% python3 -q
>>> import numpy as np
>>> np.set_printoptions(precision=3, suppress=True, linewidth=200, floatmode="fixed")
>>> E = np.load("layer12.npy")
>>> E
array([[ 0,  0,  0,  0,  0,  0,  0,  0,  0, -1,  0,  0],
       [ 0,  0,  0,  0,  0,  0,  0,  0,  0,  0, -1,  0],
       [ 0,  0,  1,  0,  0,  0,  0,  0,  0,  0,  0,  0],
       [ 0,  0,  0,  0, -2,  0,  0,  0,  0,  0,  0,  0],
       [ 0,  0,  0,  0,  0,  0,  0,  0,  2,  0,  0,  0],
       [ 0,  0,  0,  0,  0,  0,  0,  0,  0,  0,  0,  3],
       [ 0,  0,  0,  0,  0, -2,  0,  0,  0,  0,  0,  0],
       [ 0,  0,  0,  0,  0,  0,  0,  0,  0,  0,  0,  0],
       [ 2,  0,  0,  0,  0,  0,  0,  0,  0,  0,  0,  0],
       [ 0,  0,  0,  0,  0,  0,  0,  0,  0,  0,  0,  0],
       [ 0,  0,  0,  0,  0,  0, -3,  0,  0,  0,  0,  0],
       [ 0,  0,  0,  3,  0,  0,  0,  0,  0,  0,  0,  0]])
>>> # 3 blocks once reordered
>>> (E + E.T) / 2
array([[ 0.000,  0.000,  0.000,  0.000,  0.000,  0.000,  0.000,  0.000,  1.000, -0.500,  0.000,  0.000],
       [ 0.000,  0.000,  0.000,  0.000,  0.000,  0.000,  0.000,  0.000,  0.000,  0.000, -0.500,  0.000],
       [ 0.000,  0.000,  1.000,  0.000,  0.000,  0.000,  0.000,  0.000,  0.000,  0.000,  0.000,  0.000],
       [ 0.000,  0.000,  0.000,  0.000, -1.000,  0.000,  0.000,  0.000,  0.000,  0.000,  0.000,  1.500],
       [ 0.000,  0.000,  0.000, -1.000,  0.000,  0.000,  0.000,  0.000,  1.000,  0.000,  0.000,  0.000],
       [ 0.000,  0.000,  0.000,  0.000,  0.000,  0.000, -1.000,  0.000,  0.000,  0.000,  0.000,  1.500],
       [ 0.000,  0.000,  0.000,  0.000,  0.000, -1.000,  0.000,  0.000,  0.000,  0.000, -1.500,  0.000],
       [ 0.000,  0.000,  0.000,  0.000,  0.000,  0.000,  0.000,  0.000,  0.000,  0.000,  0.000,  0.000],
       [ 1.000,  0.000,  0.000,  0.000,  1.000,  0.000,  0.000,  0.000,  0.000,  0.000,  0.000,  0.000],
       [-0.500,  0.000,  0.000,  0.000,  0.000,  0.000,  0.000,  0.000,  0.000,  0.000,  0.000,  0.000],
       [ 0.000, -0.500,  0.000,  0.000,  0.000,  0.000, -1.500,  0.000,  0.000,  0.000,  0.000,  0.000],
       [ 0.000,  0.000,  0.000,  1.500,  0.000,  1.500,  0.000,  0.000,  0.000,  0.000,  0.000,  0.000]])
>>> np.allclose(E @ E.T, E.T @ E)
False
>>> (E - E.T) / 2
array([[ 0.000,  0.000,  0.000,  0.000,  0.000,  0.000,  0.000,  0.000, -1.000, -0.500,  0.000,  0.000],
       [ 0.000,  0.000,  0.000,  0.000,  0.000,  0.000,  0.000,  0.000,  0.000,  0.000, -0.500,  0.000],
       [ 0.000,  0.000,  0.000,  0.000,  0.000,  0.000,  0.000,  0.000,  0.000,  0.000,  0.000,  0.000],
       [ 0.000,  0.000,  0.000,  0.000, -1.000,  0.000,  0.000,  0.000,  0.000,  0.000,  0.000, -1.500],
       [ 0.000,  0.000,  0.000,  1.000,  0.000,  0.000,  0.000,  0.000,  1.000,  0.000,  0.000,  0.000],
       [ 0.000,  0.000,  0.000,  0.000,  0.000,  0.000,  1.000,  0.000,  0.000,  0.000,  0.000,  1.500],
       [ 0.000,  0.000,  0.000,  0.000,  0.000, -1.000,  0.000,  0.000,  0.000,  0.000,  1.500,  0.000],
       [ 0.000,  0.000,  0.000,  0.000,  0.000,  0.000,  0.000,  0.000,  0.000,  0.000,  0.000,  0.000],
       [ 1.000,  0.000,  0.000,  0.000, -1.000,  0.000,  0.000,  0.000,  0.000,  0.000,  0.000,  0.000],
       [ 0.500,  0.000,  0.000,  0.000,  0.000,  0.000,  0.000,  0.000,  0.000,  0.000,  0.000,  0.000],
       [ 0.000,  0.500,  0.000,  0.000,  0.000,  0.000, -1.500,  0.000,  0.000,  0.000,  0.000,  0.000],
       [ 0.000,  0.000,  0.000,  1.500,  0.000, -1.500,  0.000,  0.000,  0.000,  0.000,  0.000,  0.000]])
>>> E @ E
array([[ 0,  0,  0,  0,  0,  0,  0,  0,  0,  0,  0,  0],
       [ 0,  0,  0,  0,  0,  0,  3,  0,  0,  0,  0,  0],
       [ 0,  0,  1,  0,  0,  0,  0,  0,  0,  0,  0,  0],
       [ 0,  0,  0,  0,  0,  0,  0,  0, -4,  0,  0,  0],
       [ 4,  0,  0,  0,  0,  0,  0,  0,  0,  0,  0,  0],
       [ 0,  0,  0,  9,  0,  0,  0,  0,  0,  0,  0,  0],
       [ 0,  0,  0,  0,  0,  0,  0,  0,  0,  0,  0, -6],
       [ 0,  0,  0,  0,  0,  0,  0,  0,  0,  0,  0,  0],
       [ 0,  0,  0,  0,  0,  0,  0,  0,  0, -2,  0,  0],
       [ 0,  0,  0,  0,  0,  0,  0,  0,  0,  0,  0,  0],
       [ 0,  0,  0,  0,  0,  6,  0,  0,  0,  0,  0,  0],
       [ 0,  0,  0,  0, -6,  0,  0,  0,  0,  0,  0,  0]])
>>> np.allclose(E, E.T)
False
>>> E @ E.T
array([[1, 0, 0, 0, 0, 0, 0, 0, 0, 0, 0, 0],
       [0, 1, 0, 0, 0, 0, 0, 0, 0, 0, 0, 0],
       [0, 0, 1, 0, 0, 0, 0, 0, 0, 0, 0, 0],
       [0, 0, 0, 4, 0, 0, 0, 0, 0, 0, 0, 0],
       [0, 0, 0, 0, 4, 0, 0, 0, 0, 0, 0, 0],
       [0, 0, 0, 0, 0, 9, 0, 0, 0, 0, 0, 0],
       [0, 0, 0, 0, 0, 0, 4, 0, 0, 0, 0, 0],
       [0, 0, 0, 0, 0, 0, 0, 0, 0, 0, 0, 0],
       [0, 0, 0, 0, 0, 0, 0, 0, 4, 0, 0, 0],
       [0, 0, 0, 0, 0, 0, 0, 0, 0, 0, 0, 0],
       [0, 0, 0, 0, 0, 0, 0, 0, 0, 0, 9, 0],
       [0, 0, 0, 0, 0, 0, 0, 0, 0, 0, 0, 9]])
>>> E[:, 3] @ E[:, 2]
np.int64(0)
>>> np.linalg.svd(E, compute_uv=False)
array([3.000, 3.000, 3.000, 2.000, 2.000, 2.000, 2.000, 1.000, 1.000, 1.000, 0.000, 0.000])
>>> np.linalg.pinv(E)
array([[ 0.000,  0.000,  0.000,  0.000,  0.000,  0.000,  0.000,  0.000,  0.500,  0.000,  0.000,  0.000],
       [ 0.000,  0.000,  0.000,  0.000,  0.000,  0.000,  0.000,  0.000,  0.000,  0.000,  0.000,  0.000],
       [ 0.000,  0.000,  1.000,  0.000,  0.000,  0.000,  0.000,  0.000,  0.000,  0.000,  0.000,  0.000],
       [ 0.000,  0.000,  0.000,  0.000,  0.000,  0.000,  0.000,  0.000,  0.000,  0.000,  0.000,  0.333],
       [ 0.000,  0.000,  0.000, -0.500,  0.000,  0.000,  0.000,  0.000,  0.000,  0.000,  0.000,  0.000],
       [ 0.000,  0.000,  0.000,  0.000,  0.000,  0.000, -0.500,  0.000,  0.000,  0.000,  0.000,  0.000],
       [ 0.000,  0.000,  0.000,  0.000,  0.000,  0.000,  0.000,  0.000,  0.000,  0.000, -0.333,  0.000],
       [ 0.000,  0.000,  0.000,  0.000,  0.000,  0.000,  0.000,  0.000,  0.000,  0.000,  0.000,  0.000],
       [ 0.000,  0.000,  0.000,  0.000,  0.500,  0.000,  0.000,  0.000,  0.000,  0.000,  0.000,  0.000],
       [-1.000,  0.000,  0.000,  0.000,  0.000,  0.000,  0.000,  0.000,  0.000,  0.000,  0.000,  0.000],
       [ 0.000, -1.000,  0.000,  0.000,  0.000,  0.000,  0.000,  0.000,  0.000,  0.000,  0.000,  0.000],
       [ 0.000,  0.000,  0.000,  0.000,  0.000,  0.333,  0.000,  0.000,  0.000,  0.000,  0.000,  0.000]])
>>> np.linalg.norm(E, axis=0)
array([2.000, 0.000, 1.000, 3.000, 2.000, 2.000, 3.000, 0.000, 2.000, 1.000, 1.000, 3.000])
